>>> import numpy as np
>>> import numpy.linalg as la
>>> np.set_printoptions(suppress=True, linewidth=160)
>>> tidy = lambda a: np.round(a, 3) + 0
>>> E = np.loadtxt("out10.csv", delimiter=",")
>>> E
array([[-3.846, -7.878, -2.955, -3.796],
       [-4.827, -1.246, -3.121,  8.088],
       [ 1.586,  5.136, -7.74 , -3.348],
       [ 1.684, -7.215, -0.841,  6.664],
       [ 7.693, -5.438, -3.304,  0.568],
       [-5.535,  2.811, -5.931,  5.127],
       [ 1.366,  7.274,  6.094, -2.845],
       [-4.247,  0.002,  0.841, -9.014],
       [ 2.235,  1.436,  8.952,  3.578],
       [ 1.941, -8.417, -2.875, -4.138],
       [ 4.724, -2.403, -2.913, -7.964],
       [-2.42 ,  3.821, -8.529,  2.608],
       [ 7.306,  5.344, -4.202,  0.63 ],
       [-1.418, -4.776, -6.884, -5.272],
       [-0.294, -0.638, -9.274, -3.675],
       [-7.13 ,  4.979,  1.168, -4.798],
       [-4.82 ,  2.697, -6.972,  4.569],
       [-5.443, -6.665,  2.304, -4.543],
       [ 7.831, -4.488, -3.488,  2.524],
       [ 4.211, -0.213,  5.838, -6.938],
       [-3.052,  3.287, -6.791, -5.811],
       [-3.331,  0.708, -9.402, -0.061],
       [-6.06 ,  4.034,  1.858, -6.6  ],
       [ 5.843, -7.146,  3.802,  0.577],
       [ 2.456, -8.093, -1.607, -5.088],
       [ 8.443,  3.129, -2.74 , -3.379],
       [-9.014,  0.088,  3.361,  2.729]])
>>> A2 = np.c_[E[:, :2] @ np.array([[3, -1], [2, -2]]), np.array([2, 0, 2, 3, 3, 0, 1, 0, 1, 0, 3, 1, 2, 3, 0, 1, 2, 2, 1, 1, 2, 0, 3, 2, 2, 2, 0])]
>>> tidy(A2)
array([[-27.294,  19.602,   2.   ],
       [-16.973,   7.319,   0.   ],
       [ 15.03 , -11.858,   2.   ],
       [ -9.378,  12.746,   3.   ],
       [ 12.203,   3.183,   3.   ],
       [-10.983,  -0.087,   0.   ],
       [ 18.646, -15.914,   1.   ],
       [-12.737,   4.243,   0.   ],
       [  9.577,  -5.107,   1.   ],
       [-11.011,  14.893,   0.   ],
       [  9.366,   0.082,   3.   ],
       [  0.382,  -5.222,   1.   ],
       [ 32.606, -17.994,   2.   ],
       [-13.806,  10.97 ,   3.   ],
       [ -2.158,   1.57 ,   0.   ],
       [-11.432,  -2.828,   1.   ],
       [ -9.066,  -0.574,   2.   ],
       [-29.659,  18.773,   2.   ],
       [ 14.517,   1.145,   1.   ],
       [ 12.207,  -3.785,   1.   ],
       [ -2.582,  -3.522,   2.   ],
       [ -8.577,   1.915,   0.   ],
       [-10.112,  -2.008,   3.   ],
       [  3.237,   8.449,   2.   ],
       [ -8.818,  13.73 ,   2.   ],
       [ 31.587, -14.701,   2.   ],
       [-26.866,   8.838,   0.   ]])
>>> la.matrix_rank(A2)
np.int64(3)
>>> la.matrix_rank(np.c_[E, A2])
np.int64(5)
>>> tidy(la.norm(la.qr(E)[0].T @ A2, axis=0) ** 2 / ((A2 ** 2).sum(axis=0) + 1e-12))
array([1.   , 1.   , 0.286])
>>> Xc = (E - E.mean(axis=0)) / E.std(axis=0)
>>> np.argwhere(np.abs(Xc) > 2)
array([[1, 3],
       [8, 2]])
>>> tidy(Xc.std(axis=0))
array([1., 1., 1., 1.])
>>> b = la.lstsq(np.delete(Xc, 3, axis=1), Xc[:, 3])[0]
>>> np.abs(b).argmax()
np.int64(2)
>>> tidy(b)
array([-0.03 , -0.001, -0.097])
>>> tidy(1 - np.var(Xc[:, 3] - np.delete(Xc, 3, axis=1) @ b))
np.float64(0.011)
>>> mat = np.load("dump.npy")
>>> mat
array([[ 4.503,  0.   ,  3.949],
       [ 6.105,  0.   ,  3.57 ],
       [ 3.744,  0.   ,  3.445],
       [ 1.209,  0.   ,  2.9  ],
       [ 4.634,  0.   ,  1.78 ],
       [ 1.755,  0.   ,  2.612],
       [ 3.586,  0.   ,  4.017],
       [ 4.329,  0.   ,  4.575],
       [ 7.343,  0.   ,  3.344],
       [ 6.702,  0.   ,  4.059],
       [ 0.991,  0.   ,  2.174],
       [ 2.188,  0.   ,  2.987],
       [ 2.252,  0.   ,  2.883],
       [-2.135,  0.   ,  3.509],
       [-3.698,  0.   ,  3.079],
       [11.571,  0.   ,  4.276],
       [ 1.012,  0.   ,  2.949],
       [ 0.075,  0.   ,  1.531],
       [ 3.704,  0.   ,  3.076],
       [ 2.728,  0.   ,  3.27 ],
       [ 4.674,  0.   ,  2.359],
       [ 0.826,  0.   ,  2.507],
       [ 2.811,  0.   ,  3.397],
       [ 3.889,  0.   ,  1.869],
       [ 7.32 ,  0.   ,  4.085]])
>>> Uu, s, vt = la.svd(mat)
>>> np.argmax(s[:-1] / (s[1:] + 1e-6)) + 1
np.int64(2)
>>> tidy(s)
array([26.396,  8.699,  0.   ])
>>> A2 = Uu[:, :2] @ np.diag(s[:2]) @ vt[:2]
>>> la.matrix_rank(mat, rtol=0.05)
np.int64(2)
>>> tidy(np.abs(mat - A2).max())
np.float64(0.0)
>>> np.unique(mat.round(6), axis=0).shape
(25, 3)
>>> tidy(mat @ la.pinv(mat) @ mat)
array([[ 4.503,  0.   ,  3.949],
       [ 6.105,  0.   ,  3.57 ],
       [ 3.744,  0.   ,  3.445],
       [ 1.209,  0.   ,  2.9  ],
       [ 4.634,  0.   ,  1.78 ],
       [ 1.755,  0.   ,  2.612],
       [ 3.586,  0.   ,  4.017],
       [ 4.329,  0.   ,  4.575],
       [ 7.343,  0.   ,  3.344],
       [ 6.702,  0.   ,  4.059],
       [ 0.991,  0.   ,  2.174],
       [ 2.188,  0.   ,  2.987],
       [ 2.252,  0.   ,  2.883],
       [-2.135,  0.   ,  3.509],
       [-3.698,  0.   ,  3.079],
       [11.571,  0.   ,  4.276],
       [ 1.012,  0.   ,  2.949],
       [ 0.075,  0.   ,  1.531],
       [ 3.704,  0.   ,  3.076],
       [ 2.728,  0.   ,  3.27 ],
       [ 4.674,  0.   ,  2.359],
       [ 0.826,  0.   ,  2.507],
       [ 2.811,  0.   ,  3.397],
       [ 3.889,  0.   ,  1.869],
       [ 7.32 ,  0.   ,  4.085]])
>>> tidy(np.trace(la.pinv(mat) @ mat))
np.float64(2.0)
>>> np.abs(np.diag(la.qr(mat)[1])) > 1e-9
array([ True, False,  True])
